% ipython --no-banner

In [1]: import numpy as np

In [2]: np.set_printoptions(suppress=True, linewidth=140)

In [3]: rd = lambda a: np.round(a, 2) + 0

In [4]: data = np.load("mat.npy")

In [5]: data
Out[5]: 
array([[ 0, -3, -1,  2,  1,  1,  3, -1],
       [-3,  2, -2, -2,  2,  3,  0,  4],
       [-1, -2,  4,  1, -1,  0,  0,  3],
       [ 2, -2,  1,  0, -1, -2, -1,  2],
       [ 1,  2, -1, -1,  4,  0,  1,  2],
       [ 1,  3,  0, -2,  0, -2, -3, -1],
       [ 3,  0,  0, -1,  1, -3,  4, -2],
       [-1,  4,  3,  2,  2, -1, -2,  2]])

In [6]: rd(np.linalg.norm(data[7], 1)), rd(np.linalg.norm(data[7], np.inf))
Out[6]: (np.float64(17.0), np.float64(4.0))

In [7]: rd(np.linalg.norm(data, 2))
Out[7]: np.float64(9.48)

In [8]: rd(np.linalg.norm(data[7] - data[6]))
Out[8]: np.float64(10.34)

In [9]: np.linalg.norm(data, axis=1).argmax()
Out[9]: np.int64(1)

In [10]: vals, V = np.linalg.eigh(data)

In [11]: rd(vals.sum()), np.trace(data)
Out[11]: (np.float64(14.0), np.int64(14))

In [12]: rd(np.linalg.eigvalsh(data @ data))
Out[12]: array([ 0.22,  0.9 ,  6.22, 18.53, 34.74, 57.53, 58.07, 89.79])

In [13]: np.abs(V[:, -1]).round(6).argmax()
Out[13]: np.int64(1)

In [14]: [round(float(np.linalg.det(data[:i, :i])), 2) + 0 for i in range(1, 9)]
Out[14]: [0.0, -9.0, -50.0, 89.0, 390.0, -240.0, -1334.0, -15459.0]

In [15]: np.all(np.linalg.eigvalsh(data) > 0)
Out[15]: np.False_

In [16]: u, g = data[5], data[1]

In [17]: u @ u
Out[17]: np.int64(28)

In [18]: pr = (u @ g) / (u @ u) * u

In [19]: (g - pr) @ u
Out[19]: np.float64(0.0)

In [20]: out = data / np.linalg.norm(data, axis=1, keepdims=True)

In [21]: C2 = out @ out.T

In [22]: (C2 - 2 * np.eye(8)).round(6).argmax(axis=1)
Out[22]: array([6, 4, 3, 2, 1, 7, 0, 5])

In [23]: rd(np.degrees(np.arccos(np.clip(C2[5, 2], -1, 1))))
Out[23]: np.float64(113.63)

In [24]: rd(C2[5])
Out[24]: array([-0.85, -0.08, -0.4 ,  0.04,  0.14,  1.  ,  0.03,  0.37])

In [25]: mat = np.load("w.npy")

In [26]: mat
Out[26]: 
array([[-3.94,  2.82, -5.15,  1.73, -5.03,  2.06],
       [ 0.28,  0.45, -1.48,  1.8 , -1.85,  0.88],
       [-5.56, -1.24, -1.59,  1.67, -6.94, -1.09],
       [ 1.97,  0.07,  2.61, -1.48,  4.61,  0.03],
       [-1.92,  1.63, -0.83,  0.  ,  0.66,  1.62],
       [ 0.49, -0.35,  2.16, -0.4 ,  1.08,  0.13],
       [-1.27,  3.65, -1.48,  1.5 ,  0.47,  4.3 ],
       [ 0.43,  2.24, -7.23,  1.83, -4.96,  2.83],
       [-2.97,  0.17, -4.85,  0.76, -3.58, -0.91],
       [ 1.95, -0.05,  1.32, -1.75,  4.2 , -1.33],
       [ 0.02,  0.41, -6.72,  1.93, -1.21,  0.47],
       [-0.04, -1.22,  3.78, -0.43, -1.5 , -3.02],
       [ 1.33, -1.62,  3.26, -0.46,  1.83, -2.91],
       [-1.08, -1.53,  3.55, -0.97,  2.23,  1.6 ],
       [ 2.48,  1.43,  5.1 , -1.78,  1.24,  0.66],
       [-0.95,  2.35,  4.8 ,  0.6 , -4.02,  2.67],
       [-0.38, -2.2 ,  4.04, -1.54,  3.13, -1.07],
       [-2.55,  1.94, -0.32, -0.89, -1.32, -1.02],
       [-0.32, -1.07,  0.85, -0.2 ,  1.14,  0.12],
       [-1.44,  0.19,  3.45,  0.31, -3.18, -0.18],
       [-2.  , -0.41, -1.11,  0.92, -2.81,  2.73],
       [ 1.04, -0.74,  7.09, -1.49, -2.49, -3.82],
       [ 2.34, -1.  , -3.58, -0.37,  2.71, -0.34],
       [ 0.67, -0.7 , -8.38,  1.51,  0.61,  0.5 ],
       [-1.25,  0.4 ,  1.73, -0.27, -4.4 ,  1.24],
       [ 5.76,  0.51,  2.51, -2.24,  9.48,  5.66],
       [-2.51, -0.66, -3.24,  0.61, -7.62, -1.39],
       [ 2.44, -0.9 ,  4.57, -0.87,  5.22, -1.56]])

In [27]: labels = mat[:, 0] > np.median(mat[:, 0])

In [28]: u = mat[labels].mean(axis=0) - mat[~labels].mean(axis=0)

In [29]: labels.astype(int)
Out[29]: array([0, 1, 0, 1, 0, 1, 0, 1, 0, 1, 1, 1, 1, 0, 1, 0, 0, 0, 0, 0, 0, 1, 1, 1, 0, 1, 0, 1])

In [30]: rd(u)
Out[30]: array([ 3.52, -0.54,  0.37, -0.6 ,  3.59, -0.89])

In [31]: rd((((mat - mat.mean(axis=0)) @ u > 0) == labels).mean())
Out[31]: np.float64(0.79)

In [32]: u = np.array([3, 7, 5, 8, 5, 5])

In [33]: rng = np.random.default_rng(79972)

In [34]: M = np.outer(rng.normal(size=25), u) + 0.3 * rng.normal(size=(25, 6))

In [35]: rd(M)
Out[35]: 
array([[ -0.4 ,  -0.62,  -0.48,  -0.34,  -0.41,  -0.04],
       [  0.38,  -0.34,   0.31,  -0.23,   0.19,  -0.06],
       [ -1.33,  -3.77,  -2.79,  -3.8 ,  -2.11,  -2.73],
       [ -4.52, -10.88,  -7.57, -11.93,  -7.46,  -7.65],
       [  2.84,   7.73,   5.74,   8.64,   5.38,   5.43],
       [ -6.63, -15.62, -10.59, -17.13, -10.61, -11.03],
       [ -3.89,  -8.78,  -6.21, -10.39,  -6.  ,  -6.37],
       [  0.79,   1.54,   1.14,   1.86,   1.98,   1.3 ],
       [  0.44,   0.12,   0.22,  -0.08,   0.33,   0.05],
       [  3.  ,   6.72,   4.79,   7.73,   4.71,   5.41],
       [ -0.01,   0.46,  -0.05,   1.03,   0.47,  -0.46],
       [ -1.38,  -4.3 ,  -2.97,  -4.81,  -2.75,  -2.87],
       [ -0.71,  -1.4 ,  -1.9 ,  -2.14,  -1.61,  -1.58],
       [  1.75,   3.14,   1.87,   3.95,   2.35,   2.63],
       [  1.39,   3.21,   1.84,   2.9 ,   1.71,   1.96],
       [  0.15,  -0.64,  -0.35,  -0.51,  -0.55,   0.15],
       [ -1.65,  -4.12,  -3.1 ,  -5.08,  -3.2 ,  -2.6 ],
       [ -5.38, -12.57,  -8.7 , -14.12,  -8.79,  -9.52],
       [  2.16,   4.93,   3.07,   5.04,   2.88,   3.68],
       [  2.51,   6.02,   4.71,   6.62,   4.61,   4.21],
       [  3.59,   8.58,   6.16,   9.44,   6.09,   6.12],
       [  0.03,   1.28,   0.55,   1.66,   1.01,   0.44],
       [  0.3 ,   1.61,   1.15,   1.7 ,   1.08,   0.7 ],
       [  1.25,   3.79,   2.72,   4.76,   2.87,   2.18],
       [  2.53,   5.69,   3.55,   5.65,   4.1 ,   4.  ]])

In [36]: Xs = (M - M.mean(axis=0)) / M.std(axis=0)

In [37]: np.argwhere(np.abs(Xs) > 2)
Out[37]: 
array([[ 5,  0],
       [ 5,  1],
       [ 5,  2],
       [ 5,  3],
       [ 5,  4],
       [ 5,  5],
       [17,  0],
       [17,  4],
       [17,  5]])

In [38]: c = np.linalg.lstsq(np.delete(Xs, 1, axis=1), Xs[:, 1])[0]

In [39]: np.abs(c).argmax()
Out[39]: np.int64(2)

In [40]: rd(c)
Out[40]: array([ 0.12,  0.17,  0.63, -0.03,  0.11])

In [41]: rd(np.linalg.norm(M[2], 1)), rd(np.linalg.norm(M[2], np.inf))
Out[41]: (np.float64(16.53), np.float64(3.8))

In [42]: rd(M[2] @ M[14])
Out[42]: np.float64(-39.09)

In [43]: rd(np.linalg.norm(M, "nuc"))
Out[43]: np.float64(67.89)

In [44]: rd(np.linalg.norm(M, 1)), rd(np.linalg.norm(M, np.inf))
Out[44]: (np.float64(131.52), np.float64(71.6))

In [45]: rd(np.linalg.norm(M[2] - M[14]))
Out[45]: np.float64(12.62)

In [46]: rd(np.linalg.norm(M, 2))
Out[46]: np.float64(61.22)

In [47]: rd(np.linalg.norm(M) ** 2 / np.linalg.norm(M, 2) ** 2)
Out[47]: np.float64(1.0)

In [48]: arr = np.loadtxt("layer7.csv", delimiter=",")

In [49]: arr
Out[49]: 
array([[ 2.,  0.,  3., -3., -3.,  1.,  0.,  0.,  0.,  0.,  0.,  0.,  0.],
       [ 2.,  3., -2., -3.,  3.,  2.,  0.,  0.,  0.,  0.,  0.,  0.,  0.],
       [ 1., -3., -3., -3., -2., -2.,  0.,  0.,  0.,  0.,  0.,  0.,  0.],
       [-1.,  3., -3., -1.,  1., -2.,  0.,  0.,  0.,  0.,  0.,  0.,  0.],
       [ 3., -3.,  3., -2.,  0., -3.,  0.,  0.,  0.,  0.,  0.,  0.,  0.],
       [-2.,  2.,  2., -1., -2., -1.,  0.,  0.,  0.,  0.,  0.,  0.,  0.],
       [ 0.,  0.,  0.,  0.,  0.,  0., -3.,  1.,  2.,  3.,  0., -1.,  3.],
       [ 0.,  0.,  0.,  0.,  0.,  0., -2., -2., -3.,  3., -2.,  0.,  2.],
       [ 0.,  0.,  0.,  0.,  0.,  0.,  0., -2., -3., -3.,  1.,  0.,  1.],
       [ 0.,  0.,  0.,  0.,  0.,  0.,  3., -2.,  1.,  3.,  0.,  3., -3.],
       [ 0.,  0.,  0.,  0.,  0.,  0.,  0.,  0., -2., -3., -1.,  0., -1.],
       [ 0.,  0.,  0.,  0.,  0.,  0., -2., -3.,  1.,  3., -2., -3., -3.],
       [ 0.,  0.,  0.,  0.,  0.,  0.,  3., -3.,  0., -1.,  0.,  1.,  3.]])

In [50]: out = arr / np.linalg.norm(arr, axis=1, keepdims=True)

In [51]: C2 = out @ out.T

In [52]: np.argwhere(np.triu(np.abs(C2) > 0.95, 1))
Out[52]: array([], shape=(0, 2), dtype=int64)

In [53]: rd(np.linalg.norm(out, axis=1))
Out[53]: array([1., 1., 1., 1., 1., 1., 1., 1., 1., 1., 1., 1., 1.])
